$ python3 -q
>>> import numpy as np
>>> np.set_printoptions(suppress=True, linewidth=120)
>>> data = np.array([[0, 0, 0], [0, 2, 1], [0, 0, 0], [0, 2, 0], [0, 0, 2], [0, 0, 2]])
>>> # rank 2
>>> T = np.stack([data, -1 * data, data[::-1]])
>>> T.shape
(3, 6, 3)
>>> np.linalg.matrix_rank(T.reshape(3, -1))
np.int64(2)
>>> np.einsum("bij,cij->bc", T, T)
array([[ 17, -17,   4],
       [-17,  17,  -4],
       [  4,  -4,  17]])
>>> print(T.sum(axis=0))
[[0 0 2]
 [0 0 2]
 [0 2 0]
 [0 0 0]
 [0 2 1]
 [0 0 0]]
>>> [round(float(x), 3) for x in np.linalg.svd(data, compute_uv=False)[:3]]
[3.25, 2.537, 0.0]
>>> np.linalg.cond(data) > 100
np.True_
>>> r = np.linalg.matrix_rank(data)
>>> r
np.int64(2)
>>> N = np.linalg.svd(data)[2][r:].T
>>> print(data @ N)
[[0.]
 [0.]
 [0.]
 [0.]
 [0.]
 [0.]]
>>> [int(np.linalg.matrix_rank(data[:, :j + 1])) for j in range(3)]
[0, 1, 2]
>>> [int(np.linalg.matrix_rank(data[:i])) for i in range(1, len(data) + 1)]
[0, 1, 1, 2, 2, 2]
>>> mat = np.loadtxt("arr.csv", delimiter=",")
>>> mat
array([[17.,  6.,  0., 12.,  0.],
       [10.,  3.,  0.,  7.,  0.],
       [17.,  6.,  0., 12.,  0.],
       [17.,  6.,  0., 12.,  0.],
       [17.,  6.,  0., 12.,  0.],
       [ 0.,  0., 12.,  0., 15.],
       [17.,  6.,  0., 12.,  0.],
       [ 0.,  0.,  4.,  0.,  5.],
       [ 3.,  0.,  0.,  2.,  0.],
       [ 3.,  0.,  0.,  2.,  0.],
       [10.,  3.,  0.,  7.,  0.],
       [10.,  3.,  0.,  7.,  0.],
       [ 0.,  0.,  8.,  0., 10.],
       [ 0.,  0.,  4.,  0.,  5.],
       [10.,  3.,  0.,  7.,  0.],
       [10.,  3.,  0.,  7.,  0.],
       [ 0.,  0.,  8.,  0., 10.],
       [ 3.,  0.,  0.,  2.,  0.],
       [ 0.,  0.,  8.,  0., 10.],
       [ 3.,  0.,  0.,  2.,  0.],
       [ 0.,  0.,  8.,  0., 10.],
       [ 3.,  0.,  0.,  2.,  0.],
       [24.,  9.,  0., 17.,  0.],
       [17.,  6.,  0., 12.,  0.],
       [10.,  3.,  0.,  7.,  0.],
       [ 0.,  0.,  4.,  0.,  5.],
       [ 0.,  0.,  4.,  0.,  5.],
       [ 3.,  0.,  0.,  2.,  0.],
       [24.,  9.,  0., 17.,  0.],
       [ 0.,  0.,  8.,  0., 10.],
       [ 0.,  0.,  4.,  0.,  5.]])
>>> # row 2 repeats row 0
>>> U, sv, VT = np.linalg.svd(mat)
>>> V = VT[:(sv > 1e-8).sum()]
>>> rng = np.random.default_rng(74219)
>>> vec = mat[19] + 2 * mat[9] + rng.integers(2) * np.eye(5)[2]
>>> vec
array([9., 0., 0., 6., 0.])
>>> round(np.linalg.norm(vec - V.T @ V @ vec), 3)
np.float64(0.0)
>>> print(np.linalg.matrix_rank(np.vstack([mat, vec])))
3
>>> sv = 20 * 0.9 ** np.arange(3)
>>> Q, _ = np.linalg.qr(np.array([[-1.3, 1.1, 0.5], [-0.6, -0.2, 0.1], [-0.9, -0.1, 0.2]]))
>>> K = rng.normal(size=(32, 3)) * sv @ Q
>>> K.round(3)
array([[-16.19 ,  -5.429,  19.819],
       [-12.758,  -4.335,  -8.869],
       [  1.101,  21.063,   2.53 ],
       [-17.145,  23.426,  -6.414],
       [  7.096,  13.612, -49.443],
       [ -0.802, -33.023, -37.318],
       [-12.137, -12.925, -21.121],
       [-14.064, -12.636,  20.181],
       [ 13.395,  28.612,  31.634],
       [ -5.883,   8.385,  43.137],
       [ 12.807,   8.399,  -8.261],
       [  2.435, -23.807,  15.379],
       [  5.121,  14.214, -33.735],
       [-18.191,  30.026, -17.282],
       [ -0.238, -17.178,  24.289],
       [ -2.088,   5.205,   9.005],
       [ 12.106, -39.546,  -7.876],
       [ 26.076,  13.806,  37.952],
       [ 28.103, -10.035, -46.616],
       [ 28.734, -16.481,  16.476],
       [ -2.877, -19.893,   6.799],
       [ -8.77 ,  -9.687,  -1.17 ],
       [-20.166,  23.459, -19.854],
       [ -4.771,  -9.283,  -5.093],
       [ 22.181,  -3.499,   2.241],
       [ 20.724,  -9.809,  -7.318],
       [ 19.956,  16.366,   8.164],
       [ 24.034, -18.562, -22.623],
       [ 29.974, -20.343,   5.109],
       [ 19.884,   5.72 ,  17.783],
       [-12.106, -19.326, -30.61 ],
       [-10.034,  -4.702,  16.027]])
>>> cen = (K - K.mean(axis=0)) / K.std(axis=0)
>>> np.argwhere(np.abs(cen) > 2)
array([[ 4,  2],
       [16,  1]])
>>> coef = np.linalg.lstsq(np.delete(cen, 1, axis=1), cen[:, 1])[0]
>>> print(coef.round(3))
[-0.159  0.114]
>>> round(float(1 - np.var(cen[:, 1] - np.delete(cen, 1, axis=1) @ coef)), 3)
0.036
>>> np.abs(coef).argmax()
np.int64(0)
>>> cen = K - K.mean(axis=0)
>>> V = np.linalg.svd(cen)[2][:1]
>>> A2 = cen - cen @ V.T @ V
>>> np.round((cen @ V.T).std(axis=0), 3)
array([23.243])
>>> print(np.round(np.linalg.norm(A2) / np.linalg.norm(cen), 3))
0.712
>>> print(np.round(np.diag(V.T @ V), 3))
[0.002 0.034 0.965]
>>> np.linalg.norm(A2, axis=1).round(6).argmax()
np.int64(13)
>>> vec = np.array([-4, -4, 4])
>>> print(np.einsum("ij,j->i", data, vec))
[ 0 -4  0 -8  8  8]
>>> data @ np.eye(3)[2]
array([0., 1., 0., 0., 2., 2.])
>>> data * vec
array([[ 0,  0,  0],
       [ 0, -8,  4],
       [ 0,  0,  0],
       [ 0, -8,  0],
       [ 0,  0,  8],
       [ 0,  0,  8]])
>>> np.sign((data @ vec).round(6))
array([ 0, -1,  0, -1,  1,  1])
>>> print(np.linalg.norm(data @ vec) <= np.linalg.norm(data, 2) * np.linalg.norm(vec) + 1e-9)
True
>>> (data * vec).sum(axis=1)
array([ 0, -4,  0, -8,  8,  8])
>>> (data @ vec).argmax()
np.int64(4)
>>> data @ (2 * vec)
array([  0,  -8,   0, -16,  16,  16])
>>> F = np.loadtxt("layer0.csv", delimiter=",")
>>> F
array([[3., 2., 0., 0.],
       [2., 2., 2., 0.],
       [2., 3., 3., 2.],
       [0., 0., 0., 3.]])
>>> P = np.triu(np.array([[1, 2, 0, 2], [2, 1, 0, 2], [2, 2, 1, 1], [2, 0, 1, 2]]), 1) + np.eye(4)
>>> A2 = P @ F @ np.linalg.inv(P)
>>> print(np.round(np.poly(A2), 3))
[  1. -11.  35. -29. -12.]
>>> A2
array([[ 7., -8.,  4.,  4.],
       [ 2., -2.,  2.,  4.],
       [ 2., -1.,  3.,  0.],
       [ 0.,  0.,  0.,  3.]])
>>> P @ F - F @ P
array([[  4.,  -2.,   4.,  -4.],
       [  0.,  -4.,   0.,  -4.],
       [  0.,  -4.,   0., -10.],
       [  0.,   0.,   0.,   0.]])
>>> np.round(np.linalg.matrix_power(F, 4), 3)
array([[381., 346., 212.,  88.],
       [558., 526., 346., 212.],
       [770., 731., 487., 364.],
       [  0.,   0.,   0.,  81.]])
>>> (F + F.T) / 2
array([[3. , 2. , 1. , 0. ],
       [2. , 2. , 2.5, 0. ],
       [1. , 2.5, 3. , 1. ],
       [0. , 0. , 1. , 3. ]])
>>> np.trace(F)
np.float64(11.0)
>>> F @ F
array([[13., 10.,  4.,  0.],
       [14., 14., 10.,  4.],
       [18., 19., 15., 12.],
       [ 0.,  0.,  0.,  9.]])
>>> f = np.array([2, 0, 2, 1])
>>> A2 = F + np.outer(f, np.eye(4)[0])
>>> print(np.linalg.matrix_rank(np.linalg.inv(A2) - np.linalg.inv(F), tol=1e-8))
1
>>> print(round(float(np.linalg.norm(mat, 2) / np.linalg.norm(mat)), 3))
0.896
>>> [round(float(x), 3) for x in np.linalg.svd(mat, compute_uv=False)[:3]]
[75.658, 37.336, 2.814]
>>> print(np.linalg.matrix_rank(mat, rtol=0.1))
2
>>> A2 = np.linalg.inv(F)
>>> A2.round(3) + 0
array([[ 0.   ,  1.5  , -1.   ,  0.667],
       [ 0.5  , -2.25 ,  1.5  , -1.   ],
       [-0.5  ,  1.25 , -0.5  ,  0.333],
       [ 0.   ,  0.   ,  0.   ,  0.333]])
>>> print(np.round(np.linalg.inv(A2), 3) + 0)
[[3. 2. 0. 0.]
 [2. 2. 2. 0.]
 [2. 3. 3. 2.]
 [0. 0. 0. 3.]]
>>> M = np.vander(np.arange(5) - 1, 4, increasing=True)
>>> print(M)
[[ 1 -1  1 -1]
 [ 1  0  0  0]
 [ 1  1  1  1]
 [ 1  2  4  8]
 [ 1  3  9 27]]
>>> vec = np.array([3, 5, 2, 5])
>>> target = M @ vec
>>> np.round(np.linalg.lstsq(M, target)[0], 3)
array([3., 5., 2., 5.])
>>> target
array([ -5,   3,  15,  61, 171])
>>> target = target + 0.3 * rng.normal(size=5)
>>> target.round(3)
array([ -4.796,   3.277,  14.949,  61.3  , 170.435])
>>> coef, *_ = np.linalg.lstsq(M, target)
>>> coef.round()
array([3., 5., 2., 5.])
>>> Q = M.astype(float).copy()
>>> for j in range(4):
...     Q[:, j] -= Q[:, :j] @ (Q[:, :j].T @ Q[:, j])
...     Q[:, j] /= np.linalg.norm(Q[:, j])
... 
>>> np.round(Q.T @ M, 3) + 0
array([[ 2.236,  2.236,  6.708, 15.652],
       [ 0.   ,  3.162,  6.325, 20.239],
       [ 0.   ,  0.   ,  3.742, 11.225],
       [ 0.   ,  0.   ,  0.   ,  3.795]])
>>> M.shape
(5, 4)
>>> M.sum(axis=1)
array([ 0,  1,  4, 15, 40])
>>> print(M.sum(axis=0))
[ 5  5 15 35]
>>> print(np.diff(M, axis=0))
[[ 0  1 -1  1]
 [ 0  1  1  1]
 [ 0  1  3  7]
 [ 0  1  5 19]]
>>> np.round(np.linalg.norm(M), 3)
np.float64(30.232)
>>> A2 = M / np.sqrt((M ** 2).mean(axis=1, keepdims=True))
>>> np.linalg.matrix_rank(M - M.mean(axis=1, keepdims=True))
np.int64(3)
>>> arr = np.load("block11.npy")
>>> print(arr)
[[-5  5  5  9  5]
 [ 1  7  6  8  4]
 [ 4  3  4 -7  6]
 [ 4 -6  9  4 -3]
 [ 7 -9  2 -8 -5]]
>>> np.round(np.abs(np.linalg.svd(arr)[2][-1]), 3)
array([0.373, 0.444, 0.402, 0.331, 0.626])
>>> print(round(np.log10(np.linalg.cond(arr))))
3
>>> [round(float(x), 3) for x in np.linalg.svd(arr, compute_uv=False)[:3]]
[22.211, 14.507, 11.687]
>>> lab = rng.permutation(5)
>>> lab
array([4, 2, 1, 0, 3])
>>> A2 = arr[lab][:, lab]
>>> A2
array([[-5,  2, -9,  7, -8],
       [ 6,  4,  3,  4, -7],
       [ 4,  6,  7,  1,  8],
       [ 5,  5,  5, -5,  9],
       [-3,  9, -6,  4,  4]])
>>> np.round(np.sort(np.abs(np.linalg.eigvals(A2))), 3)
array([ 0.081,  7.964,  7.964,  8.065, 11.418])
>>> print(np.round(np.linalg.det(A2), 3), np.round(np.linalg.det(arr[lab]), 3))
-475.0 475.0
>>> vec = np.array([2, 0, 4, 4, 0])
>>> target = arr @ vec
>>> coef, lr = np.zeros(5), 1 / np.linalg.norm(arr, 2) ** 2
>>> for i in range(200):
...     coef -= lr * arr.T @ (arr @ coef - target)
...     if i % 50 == 0: print(i, round(np.linalg.norm(arr @ coef - target), 3))
... 
0 43.792
50 1.057
100 0.26
150 0.066
>>> round(np.linalg.cond(arr), 3)
np.float64(650.573)
>>> coef.round(3)
array([ 1.824,  0.203,  4.187,  3.846, -0.288])
>>> P = np.triu(np.array([[0, 0, 2, 1, 0],
...     [3, 3, 0, 3, 2],
...     [1, 1, 1, 0, 0],
...     [0, 2, 1, 2, 2],
...     [1, 2, 3, 3, 0]]), 1) + np.eye(5)
>>> A2 = P @ arr @ np.linalg.inv(P)
>>> round(float(np.linalg.det(A2)), 3)
-475.0
>>> f = np.array([0, 4, 4, 2])
>>> g = np.array([0, 2, 1, 1, 2])
>>> m1 = np.outer(f, g)
>>> m1
array([[0, 0, 0, 0, 0],
       [0, 8, 4, 4, 8],
       [0, 8, 4, 4, 8],
       [0, 4, 2, 2, 4]])
>>> # columns 2 and 3 are equal
>>> cen = mat - mat.mean(axis=0)
>>> U, sv, VT = np.linalg.svd(cen, full_matrices=False)
>>> np.linalg.matrix_rank(cen)
np.int64(3)
>>> np.round(cen.mean(axis=0), 3) + 0
array([0., 0., 0., 0., 0.])
>>> sv.round(3) + 0
array([59.214, 22.794,  1.283,  0.   ,  0.   ])
>>> print((np.sign(U[:, 0]) == np.sign(U[0, 0])).astype(int))
[1 1 1 1 1 0 1 0 0 0 1 1 0 0 1 1 0 0 0 0 0 0 1 1 1 0 0 0 1 0 0]
>>> print(np.round(VT[0] * np.sign(VT[0, np.abs(VT[0]).argmax()]), 3))
[ 0.721  0.264 -0.242  0.51  -0.303]
>>> np.abs(U[:, 0]).argmax()
np.int64(22)
>>> round(float(np.linalg.norm(m1)), 3)
18.974
>>> m1 - m1[0]
array([[0, 0, 0, 0, 0],
       [0, 8, 4, 4, 8],
       [0, 8, 4, 4, 8],
       [0, 4, 2, 2, 4]])
>>> print(m1.sum(axis=1))
[ 0 24 24 12]
>>> np.round(np.linalg.svd(m1, compute_uv=False), 3) + 0
array([18.974,  0.   ,  0.   ,  0.   ])
>>> U, sv, VT = np.linalg.svd(m1)
>>> V = VT[:(sv > 1e-8).sum()]
>>> vec = m1[3] + -1 * m1[1] + rng.integers(2) * np.eye(5)[0]
>>> vec
array([ 1., -4., -2., -2., -4.])
>>> round(float(np.linalg.norm(vec - V.T @ V @ vec)), 3)
1.0
>>> print(np.linalg.matrix_rank(np.vstack([m1, vec])))
2
>>> X = np.load("out18.npy")
>>> X
array([[6., 1., 2., 0., 2., 0.],
       [1., 6., 2., 0., 2., 0.],
       [2., 2., 9., 0., 4., 0.],
       [0., 0., 0., 5., 0., 0.],
       [2., 2., 4., 0., 9., 0.],
       [0., 0., 0., 0., 0., 5.]])
>>> # equal to its transpose
>>> def softmax(z):
...     e = np.exp(z - z.max(axis=-1, keepdims=True))
...     return e / e.sum(axis=-1, keepdims=True)
... 
>>> np.round(softmax(10 * X[0]), 3) + 0
array([1., 0., 0., 0., 0., 0.])
>>> print(np.round(softmax(X).sum(axis=1), 3))
[1. 1. 1. 1. 1. 1.]
>>> S = X @ X.T / np.sqrt(6)
>>> print(np.round(softmax(S)[0] @ X, 3) + 0)
[5.175 1.206 2.928 0.    2.928 0.   ]
>>> softmax(S).round(6).argmax(axis=1)
array([0, 1, 2, 3, 4, 5])
>>> print(np.round(softmax(S + np.triu(np.full(S.shape, -np.inf), 1)), 3) + 0)
[[1. 0. 0. 0. 0. 0.]
 [0. 1. 0. 0. 0. 0.]
 [0. 0. 1. 0. 0. 0.]
 [0. 0. 0. 1. 0. 0.]
 [0. 0. 0. 0. 1. 0.]
 [0. 0. 0. 0. 0. 1.]]
>>> f = np.array([0, 2, 2, 0, -2, 0])
>>> A2 = X + np.outer(f, np.eye(6)[2])
>>> A2
array([[ 6.,  1.,  2.,  0.,  2.,  0.],
       [ 1.,  6.,  4.,  0.,  2.,  0.],
       [ 2.,  2., 11.,  0.,  4.,  0.],
       [ 0.,  0.,  0.,  5.,  0.,  0.],
       [ 2.,  2.,  2.,  0.,  9.,  0.],
       [ 0.,  0.,  0.,  0.,  0.,  5.]])
>>> np.round(np.linalg.det(A2) / np.linalg.det(X), 3), round(float(1 + np.linalg.solve(X, f)[2]), 3)
(np.float64(1.347), 1.347)
>>> np.linalg.matrix_rank(np.linalg.inv(A2) - np.linalg.inv(X), tol=1e-8)
np.int64(1)
